% python3 -q
>>> import numpy as np
>>> from numpy import linalg as LA
>>> np.set_printoptions(precision=2, suppress=True, linewidth=200, legacy="1.25")
>>> W0 = np.load("arr.npy")
>>> print(W0)
[[ 0.01 -0.03 -0.02 -0.03 -0.03 -0.03 -0.03 -0.03  0.01 -0.01 -0.02  0.02  0.02  0.02]
 [-0.03  0.13  0.08  0.13  0.13  0.13  0.13  0.13 -0.03  0.03  0.08 -0.08 -0.08 -0.08]
 [-0.02  0.08  0.05  0.08  0.08  0.08  0.08  0.08 -0.02  0.02  0.05 -0.05 -0.05 -0.05]
 [-0.03  0.13  0.08  0.13  0.13  0.13  0.13  0.13 -0.03  0.03  0.08 -0.08 -0.08 -0.08]
 [-0.03  0.13  0.08  0.13  0.13  0.13  0.13  0.13 -0.03  0.03  0.08 -0.08 -0.08 -0.08]
 [-0.03  0.13  0.08  0.13  0.13  0.13  0.13  0.13 -0.03  0.03  0.08 -0.08 -0.08 -0.08]
 [-0.03  0.13  0.08  0.13  0.13  0.13  0.13  0.13 -0.03  0.03  0.08 -0.08 -0.08 -0.08]
 [-0.03  0.13  0.08  0.13  0.13  0.13  0.13  0.13 -0.03  0.03  0.08 -0.08 -0.08 -0.08]
 [ 0.01 -0.03 -0.02 -0.03 -0.03 -0.03 -0.03 -0.03  0.01 -0.01 -0.02  0.02  0.02  0.02]
 [-0.01  0.03  0.02  0.03  0.03  0.03  0.03  0.03 -0.01  0.01  0.02 -0.02 -0.02 -0.02]
 [-0.02  0.08  0.05  0.08  0.08  0.08  0.08  0.08 -0.02  0.02  0.05 -0.05 -0.05 -0.05]
 [ 0.02 -0.08 -0.05 -0.08 -0.08 -0.08 -0.08 -0.08  0.02 -0.02 -0.05  0.05  0.05  0.05]
 [ 0.02 -0.08 -0.05 -0.08 -0.08 -0.08 -0.08 -0.08  0.02 -0.02 -0.05  0.05  0.05  0.05]
 [ 0.02 -0.08 -0.05 -0.08 -0.08 -0.08 -0.08 -0.08  0.02 -0.02 -0.05  0.05  0.05  0.05]]
>>> print(np.unique(W0.round(6), axis=0).shape)
(5, 14)
>>> print(np.allclose(W0[:-1].T @ LA.lstsq(W0[:-1].T, W0[-1])[0], W0[-1]))
True
>>> print(LA.lstsq(W0[:-1].T, W0[-1])[2])
1
>>> print(round(np.trace(LA.pinv(W0) @ W0), 2))
1.0
>>> left, sigma, Vh = LA.svd(W0)
>>> vecs = Vh[:(sigma > 1e-8).sum()]
>>> rng = np.random.default_rng(62269)
>>> x = W0[11] + 2 * W0[3] + rng.integers(2) * np.eye(14)[5]
>>> x
array([-0.04,  0.18,  0.11,  0.18,  0.18,  1.18,  0.18,  0.18, -0.04,  0.04,  0.11, -0.11, -0.11, -0.11])
>>> LA.matrix_rank(np.vstack([W0, x]))
2
>>> np.allclose(vecs.T @ vecs @ x, x)
False
>>> np.diag(vecs.T @ vecs)
array([0.01, 0.13, 0.05, 0.13, 0.13, 0.13, 0.13, 0.13, 0.01, 0.01, 0.05, 0.05, 0.05, 0.05])
